$ python -q
>>> import numpy as np
>>> np.set_printoptions(suppress=True, linewidth=140)
>>> rnd = lambda a: np.round(a, 1) + 0
>>> M = np.loadtxt("m.csv", delimiter=",")
>>> M
array([[-2.7,  6.3, -2.7, -8.5, -0.8,  9.4, -9.2,  8.6,  2.4,  5.8,  0.1, -5.7],
       [ 2. , -4.4,  1.9,  5.6, -0.1, -6.1,  5.8, -6.1, -2.1, -3.7, -0.2,  4. ],
       [ 1.3, -1.9,  1. ,  2.9, -0.3, -3.1,  2.7, -3.3, -0.8, -1.7, -0.1,  2.5],
       [ 3.1, -5.9,  2.7,  8.4,  0.1, -9.5,  9.2, -9.3, -2.7, -5.7,  0.5,  6.1],
       [-3.1,  6.1, -2.9, -8.9, -0.1,  9. , -9.5,  9.1,  2.2,  6.3,  0.3, -5.7],
       [-0.1, -0.5, -0.3, -0.5, -0.1,  0.1,  0. ,  0.3,  0. ,  0.1,  0.4, -0.5],
       [-0.6,  2.4, -0.6, -3.6, -0.3,  2.9, -2.7,  3.6,  1.2,  2.4,  0.1, -1.7]])
>>> vec = np.array([5, -7, -3, 0, 0, 6, -4, 8, -2, -9, -3, 2])
>>> (M @ vec).argmax()
np.int64(0)
>>> np.linalg.norm(M @ vec) <= np.linalg.norm(M, 2) * np.linalg.norm(vec) + 1e-9
np.True_
>>> rnd(M @ vec)
array([ 43.8, -27.4, -16.8, -52.1,  41.9,   3.8,  11.3])
>>> rnd(M @ np.ones(12))
array([ 3. , -3.4, -0.8, -3. ,  2.8, -1.1,  3.1])
>>> left, s, Vt = np.linalg.svd(M)
>>> rnd(s)
array([41. ,  1.4,  1.2,  1.1,  0.8,  0.7,  0.3])
>>> np.argmax(s[:-1] / (s[1:] + 1e-6)) + 1
np.int64(1)
>>> other = left[:, :1] @ np.diag(s[:1]) @ Vt[:1]
>>> rnd(other)
array([[-2.9,  6.1, -2.7, -8.5, -0.3,  9.1, -9. ,  9. ,  2.5,  5.8,  0. , -5.8],
       [ 2. , -4.1,  1.8,  5.7,  0.2, -6.1,  6. , -6. , -1.7, -3.9,  0. ,  3.9],
       [ 1. , -2.1,  0.9,  2.9,  0.1, -3.1,  3.1, -3.1, -0.9, -2. ,  0. ,  2. ],
       [ 3. , -6.2,  2.8,  8.7,  0.3, -9.3,  9.2, -9.1, -2.6, -5.9,  0. ,  5.9],
       [-3. ,  6.2, -2.8, -8.7, -0.3,  9.3, -9.2,  9.2,  2.6,  5.9,  0. , -5.9],
       [-0.1,  0.1, -0.1, -0.2,  0. ,  0.2, -0.2,  0.2,  0.1,  0.1,  0. , -0.1],
       [-1. ,  2.2, -1. , -3. , -0.1,  3.3, -3.2,  3.2,  0.9,  2.1,  0. , -2.1]])
>>> np.linalg.matrix_rank(M, rtol=0.05)
np.int64(1)
>>> rnd(np.abs(M - other).max())
np.float64(0.6)
>>> np.linalg.matrix_rank(other)
np.int64(1)
>>> np.linalg.cond(M) > 100
np.True_
>>> rnd(np.linalg.norm(M, 2) / np.linalg.norm(M))
np.float64(1.0)
>>> [round(float(x), 1) for x in np.linalg.svd(M, compute_uv=False)[:3]]
[41.0, 1.4, 1.2]
>>> np.argsort(-np.linalg.norm(M, axis=0).round(6), kind="stable")[:3]
array([5, 6, 7])
>>> other = M / np.linalg.norm(M, axis=1, keepdims=True)
>>> cov = other @ other.T
>>> rnd(np.linalg.norm(other, axis=1))
array([1., 1., 1., 1., 1., 1., 1.])
>>> X = np.loadtxt("layer12.csv", delimiter=",")
>>> X
array([[ -1.,  -5.,  -1.,   0.,  -4.,  -2.,  -4.,  -4.],
       [  4.,   0.,   0.,   4.,  -5.,   2.,  -3.,   3.],
       [  6.,   1.,   0.,   6.,  -7.,   3.,  -4.,   5.],
       [  6.,   3.,   0.,   6.,  -6.,   3.,  -3.,   6.],
       [  4.,  -4.,   0.,   4.,  -7.,   2.,  -5.,   1.],
       [  6.,  -3.,   0.,   6.,  -9.,   3.,  -6.,   3.],
       [  1.,  -7.,  -3.,   4., -13.,  -4., -11.,  -5.],
       [  5.,   2.,  -1.,   6.,  -8.,   1.,  -5.,   4.],
       [ -2.,  -6.,  -2.,   0.,  -6.,  -4.,  -6.,  -6.],
       [  1.,  -3.,  -3.,   4., -11.,  -4.,  -9.,  -3.],
       [  0.,  -4.,   0.,   0.,  -2.,   0.,  -2.,  -2.],
       [  1.,  -1.,  -3.,   4., -10.,  -4.,  -8.,  -2.],
       [ -2.,  -2.,  -2.,   0.,  -4.,  -4.,  -4.,  -4.],
       [  1.,  -3.,  -3.,   4., -11.,  -4.,  -9.,  -3.]])
>>> vec = np.array([-1, -2, -2, 0, 3, 3, 3, -3])
>>> h = np.maximum(X @ vec, 0)
>>> rnd(np.tanh(X @ vec))
array([-1., -1., -1., -1., -1., -1., -1., -1., -1., -1.,  1., -1., -1., -1.])
>>> np.maximum(X @ vec, 0) - np.maximum(-X @ vec, 0)
array([ -5., -31., -47., -48., -29., -45., -50., -55., -12., -52.,   2., -53., -14., -52.])
>>> O, _ = np.linalg.qr(np.array([[-0.2, -1.3, 1.1, 1.1, 1.0, 0.6, -0.9],
...     [2.4, 0.4, 1.1, 1.5, 0.7, -0.6, 1.2],
...     [0.1, 0.2, -1.1, -0.7, 0.3, 0.9, 1.0],
...     [0.2, -1.1, 2.4, 0.2, -0.5, -0.6, -3.4],
...     [0.8, 1.0, -0.2, 0.6, 0.3, 0.9, -0.3],
...     [-0.8, 0.1, 0.6, 1.2, -0.1, -0.1, -0.3],
...     [1.7, 1.7, 2.6, 2.2, -0.1, 1.0, 0.4],
...     [-1.6, 0.7, -1.8, 1.2, 0.0, -0.7, 1.6],
...     [1.3, 0.4, -0.5, -0.4, -1.8, 0.3, 0.4],
...     [2.1, -0.8, 0.8, 0.0, -0.3, -0.4, 0.4]]))
>>> A = O @ O.T
>>> rnd(A)
array([[ 0.9,  0. ,  0.1,  0. ,  0.1,  0.2,  0. ,  0. , -0.1,  0.1],
       [ 0. ,  0.8, -0.1,  0. ,  0.1, -0.1,  0.1,  0.1, -0.2,  0.3],
       [ 0.1, -0.1,  0.3, -0.4,  0.1, -0.1,  0. , -0.2,  0. ,  0. ],
       [ 0. ,  0. , -0.4,  0.8,  0.1,  0.1, -0.1, -0.2,  0. ,  0. ],
       [ 0.1,  0.1,  0.1,  0.1,  0.9, -0.1,  0. ,  0. ,  0.1, -0.2],
       [ 0.2, -0.1, -0.1,  0.1, -0.1,  0.3,  0.2,  0.3,  0. , -0.1],
       [ 0. ,  0.1,  0. , -0.1,  0. ,  0.2,  0.9, -0.1,  0. , -0.1],
       [ 0. ,  0.1, -0.2, -0.2,  0. ,  0.3, -0.1,  0.8,  0.1, -0.1],
       [-0.1, -0.2,  0. ,  0. ,  0.1,  0. ,  0. ,  0.1,  0.9,  0.3],
       [ 0.1,  0.3,  0. ,  0. , -0.2, -0.1, -0.1, -0.1,  0.3,  0.5]])
>>> rank = np.linalg.matrix_rank(A)
>>> rank
np.int64(7)
>>> null = np.linalg.svd(A)[2][rank:].T
>>> np.linalg.matrix_rank(A.T @ A), np.linalg.matrix_rank(A @ A.T)
(np.int64(7), np.int64(7))
>>> [int(np.linalg.matrix_rank(A[:i])) for i in range(1, len(A) + 1)]
[1, 2, 3, 4, 5, 6, 7, 7, 7, 7]
>>> rnd(null @ null.T)
array([[ 0.1,  0. , -0.1,  0. , -0.1, -0.2,  0. ,  0. ,  0.1, -0.1],
       [ 0. ,  0.2,  0.1,  0. , -0.1,  0.1, -0.1, -0.1,  0.2, -0.3],
       [-0.1,  0.1,  0.7,  0.4, -0.1,  0.1,  0. ,  0.2,  0. ,  0. ],
       [ 0. ,  0. ,  0.4,  0.2, -0.1, -0.1,  0.1,  0.2,  0. ,  0. ],
       [-0.1, -0.1, -0.1, -0.1,  0.1,  0.1,  0. ,  0. , -0.1,  0.2],
       [-0.2,  0.1,  0.1, -0.1,  0.1,  0.7, -0.2, -0.3,  0. ,  0.1],
       [ 0. , -0.1,  0. ,  0.1,  0. , -0.2,  0.1,  0.1,  0. ,  0.1],
       [ 0. , -0.1,  0.2,  0.2,  0. , -0.3,  0.1,  0.2, -0.1,  0.1],
       [ 0.1,  0.2,  0. ,  0. , -0.1,  0. ,  0. , -0.1,  0.1, -0.3],
       [-0.1, -0.3,  0. ,  0. ,  0.2,  0.1,  0.1,  0.1, -0.3,  0.5]])
>>> [int(np.linalg.matrix_rank(A[:, :j + 1])) for j in range(10)]
[1, 2, 3, 4, 5, 6, 7, 7, 7, 7]
>>> np.linalg.lstsq(A[:-1].T, A[-1])[2]
np.int32(7)
>>> rnd(A @ np.linalg.pinv(A) @ A)
array([[ 0.9,  0. ,  0.1,  0. ,  0.1,  0.2,  0. ,  0. , -0.1,  0.1],
       [ 0. ,  0.8, -0.1,  0. ,  0.1, -0.1,  0.1,  0.1, -0.2,  0.3],
       [ 0.1, -0.1,  0.3, -0.4,  0.1, -0.1,  0. , -0.2,  0. ,  0. ],
       [ 0. ,  0. , -0.4,  0.8,  0.1,  0.1, -0.1, -0.2,  0. ,  0. ],
       [ 0.1,  0.1,  0.1,  0.1,  0.9, -0.1,  0. ,  0. ,  0.1, -0.2],
       [ 0.2, -0.1, -0.1,  0.1, -0.1,  0.3,  0.2,  0.3,  0. , -0.1],
       [ 0. ,  0.1,  0. , -0.1,  0. ,  0.2,  0.9, -0.1,  0. , -0.1],
       [ 0. ,  0.1, -0.2, -0.2,  0. ,  0.3, -0.1,  0.8,  0.1, -0.1],
       [-0.1, -0.2,  0. ,  0. ,  0.1,  0. ,  0. ,  0.1,  0.9,  0.3],
       [ 0.1,  0.3,  0. ,  0. , -0.2, -0.1, -0.1, -0.1,  0.3,  0.5]])
>>> rnd(np.trace(np.linalg.pinv(A) @ A))
np.float64(7.0)
>>> np.unique(A.round(6), axis=0).shape
(10, 10)
>>> np.abs(np.diag(np.linalg.qr(A)[1])) > 1e-9
array([ True,  True,  True,  True,  True,  True,  True, False, False, False])
>>> np.allclose(A[:-1].T @ np.linalg.lstsq(A[:-1].T, A[-1])[0], A[-1])
True
>>> left, s, Vt = np.linalg.svd(A)
>>> vecs = Vt[:(s > 1e-8).sum()]
>>> rng = np.random.default_rng(607)
>>> vec = A[3] + -2 * A[4] + rng.integers(2) * np.eye(10)[1]
>>> rnd(vec)
array([-0.1,  0.7, -0.6,  0.6, -1.7,  0.3, -0.1, -0.2, -0.2,  0.4])
>>> np.linalg.matrix_rank(np.vstack([A, vec]))
np.int64(8)
>>> rnd(vecs.T @ vecs)
array([[ 0.9,  0. ,  0.1,  0. ,  0.1,  0.2,  0. ,  0. , -0.1,  0.1],
       [ 0. ,  0.8, -0.1,  0. ,  0.1, -0.1,  0.1,  0.1, -0.2,  0.3],
       [ 0.1, -0.1,  0.3, -0.4,  0.1, -0.1,  0. , -0.2,  0. ,  0. ],
       [ 0. ,  0. , -0.4,  0.8,  0.1,  0.1, -0.1, -0.2,  0. ,  0. ],
       [ 0.1,  0.1,  0.1,  0.1,  0.9, -0.1,  0. ,  0. ,  0.1, -0.2],
       [ 0.2, -0.1, -0.1,  0.1, -0.1,  0.3,  0.2,  0.3,  0. , -0.1],
       [ 0. ,  0.1,  0. , -0.1,  0. ,  0.2,  0.9, -0.1,  0. , -0.1],
       [ 0. ,  0.1, -0.2, -0.2,  0. ,  0.3, -0.1,  0.8,  0.1, -0.1],
       [-0.1, -0.2,  0. ,  0. ,  0.1,  0. ,  0. ,  0.1,  0.9,  0.3],
       [ 0.1,  0.3,  0. ,  0. , -0.2, -0.1, -0.1, -0.1,  0.3,  0.5]])
>>> rnd(np.diag(vecs.T @ vecs))
array([0.9, 0.8, 0.3, 0.8, 0.9, 0.3, 0.9, 0.8, 0.9, 0.5])
>>> np.allclose(vecs.T @ vecs @ vec, vec)
False
>>> idx = rng.permutation(10)
>>> idx
array([4, 8, 9, 7, 2, 1, 0, 3, 6, 5])
>>> other = A[idx][:, idx]
>>> np.allclose(other, A)
False
>>> rnd(np.sort(np.abs(np.linalg.eigvals(other))))
array([0., 0., 0., 1., 1., 1., 1., 1., 1., 1.])
>>> rnd(np.diag(other))
array([0.9, 0.9, 0.5, 0.8, 0.3, 0.8, 0.9, 0.8, 0.9, 0.3])
>>> rnd(np.linalg.det(other)), rnd(np.linalg.det(A[idx]))
(np.float64(0.0), np.float64(0.0))
>>> rnd(np.trace(other))
np.float64(7.0)
>>> mat = np.eye(11, dtype=int)[rng.permutation(11)] * np.array([3, -3, 1, -2, 1, 1, -3, 2, 1, 0, 3])
>>> mat
array([[ 0,  0,  0,  0,  0,  0, -3,  0,  0,  0,  0],
       [ 3,  0,  0,  0,  0,  0,  0,  0,  0,  0,  0],
       [ 0,  0,  0,  0,  0,  0,  0,  0,  1,  0,  0],
       [ 0,  0,  0, -2,  0,  0,  0,  0,  0,  0,  0],
       [ 0,  0,  0,  0,  1,  0,  0,  0,  0,  0,  0],
       [ 0,  0,  0,  0,  0,  0,  0,  0,  0,  0,  3],
       [ 0,  0,  0,  0,  0,  0,  0,  2,  0,  0,  0],
       [ 0,  0,  0,  0,  0,  0,  0,  0,  0,  0,  0],
       [ 0, -3,  0,  0,  0,  0,  0,  0,  0,  0,  0],
       [ 0,  0,  0,  0,  0,  1,  0,  0,  0,  0,  0],
       [ 0,  0,  1,  0,  0,  0,  0,  0,  0,  0,  0]])
>>> rank = np.linalg.matrix_rank(mat)
>>> rank
np.int64(10)
>>> null = np.linalg.svd(mat)[2][rank:].T
>>> [int(np.linalg.matrix_rank(mat[:i])) for i in range(1, len(mat) + 1)]
[1, 2, 3, 4, 5, 6, 7, 7, 8, 9, 10]
>>> np.allclose(mat @ null, 0)
True
>>> np.linalg.matrix_rank(mat.T @ mat), np.linalg.matrix_rank(mat @ mat.T)
(np.int64(10), np.int64(10))
>>> np.unique(mat.round(6), axis=0).shape
(11, 11)
>>> np.allclose(mat[:-1].T @ np.linalg.lstsq(mat[:-1].T, mat[-1])[0], mat[-1])
False
>>> rnd(np.trace(np.linalg.pinv(mat) @ mat))
np.float64(10.0)
>>> np.linalg.lstsq(mat[:-1].T, mat[-1])[2]
np.int32(9)
>>> K = np.load("arr.npy")
>>> K
array([[ 0,  2,  2,  0,  0,  0, -3, -5,  0,  0,  0,  0,  0,  0,  0],
       [ 8,  0,  0,  0,  2,  0,  0,  0,  3,  0,  0,  0,  0,  0,  0],
       [ 0,  0, -7,  0,  0,  0,  5, -9,  0,  0,  0,  0,  8,  0,  0],
       [ 0,  0,  0,  0,  0,  0, -2,  0,  0, -2,  0,  0, -5, -1,  0],
       [ 0, -7,  5,  0, -5, -4,  0,  3, -6,  0,  0,  0,  0,  0, -7],
       [ 0,  0,  0, -2,  0,  0,  0,  0,  2,  0,  0,  0,  0,  0,  3],
       [-1,  0,  0,  0,  2,  0, -8,  0,  0,  0,  0,  0,  0, -7,  0]])
>>> np.abs(K).max()
np.int64(9)
>>> rnd(K.mean(axis=0))
array([ 1. , -0.7,  0. , -0.3, -0.1, -0.6, -1.1, -1.6, -0.1, -0.3,  0. ,  0. ,  0.4, -1.1, -0.6])
>>> K.shape
(7, 15)
>>> np.count_nonzero(K)
np.int64(29)
>>> np.diff(K, axis=0)
array([[  8,  -2,  -2,   0,   2,   0,   3,   5,   3,   0,   0,   0,   0,   0,   0],
       [ -8,   0,  -7,   0,  -2,   0,   5,  -9,  -3,   0,   0,   0,   8,   0,   0],
       [  0,   0,   7,   0,   0,   0,  -7,   9,   0,  -2,   0,   0, -13,  -1,   0],
       [  0,  -7,   5,   0,  -5,  -4,   2,   3,  -6,   2,   0,   0,   5,   1,  -7],
       [  0,   7,  -5,  -2,   5,   4,   0,  -3,   8,   0,   0,   0,   0,   0,  10],
       [ -1,   0,   0,   2,   2,   0,  -8,   0,  -2,   0,   0,   0,   0,  -7,  -3]])
>>> K.sum(axis=0)
array([  7,  -5,   0,  -2,  -1,  -4,  -8, -11,  -1,  -2,   0,   0,   3,  -8,  -4])
>>> rnd(np.linalg.svd(K, compute_uv=False))
array([17.1, 13.8, 10.4,  8.2,  5.7,  4.2,  3.2])
>>> vec = np.array([9, 0, 6, 4, 1, 1, 6, 5, 1, 5, 0, 7, 4, 8, 1])
>>> K * vec
array([[  0,   0,  12,   0,   0,   0, -18, -25,   0,   0,   0,   0,   0,   0,   0],
       [ 72,   0,   0,   0,   2,   0,   0,   0,   3,   0,   0,   0,   0,   0,   0],
       [  0,   0, -42,   0,   0,   0,  30, -45,   0,   0,   0,   0,  32,   0,   0],
       [  0,   0,   0,   0,   0,   0, -12,   0,   0, -10,   0,   0, -20,  -8,   0],
       [  0,   0,  30,   0,  -5,  -4,   0,  15,  -6,   0,   0,   0,   0,   0,  -7],
       [  0,   0,   0,  -8,   0,   0,   0,   0,   2,   0,   0,   0,   0,   0,   3],
       [ -9,   0,   0,   0,   2,   0, -48,   0,   0,   0,   0,   0,   0, -56,   0]])
>>> np.einsum("ij,j->i", K, vec)
array([ -31,   77,  -25,  -50,   23,   -3, -111])
>>> K @ np.eye(15)[9]
array([ 0.,  0.,  0., -2.,  0.,  0.,  0.])
>>> cov = K.T @ K
>>> rnd(np.linalg.eigvalsh(cov)[::-1])
array([291. , 189.2, 107.6,  67.9,  32.8,  17.3,  10.2,   0. ,   0. ,   0. ,   0. ,   0. ,   0. ,   0. ,   0. ])
>>> rnd(np.linalg.svd(K, compute_uv=False) ** 2)
array([291. , 189.2, 107.6,  67.9,  32.8,  17.3,  10.2])
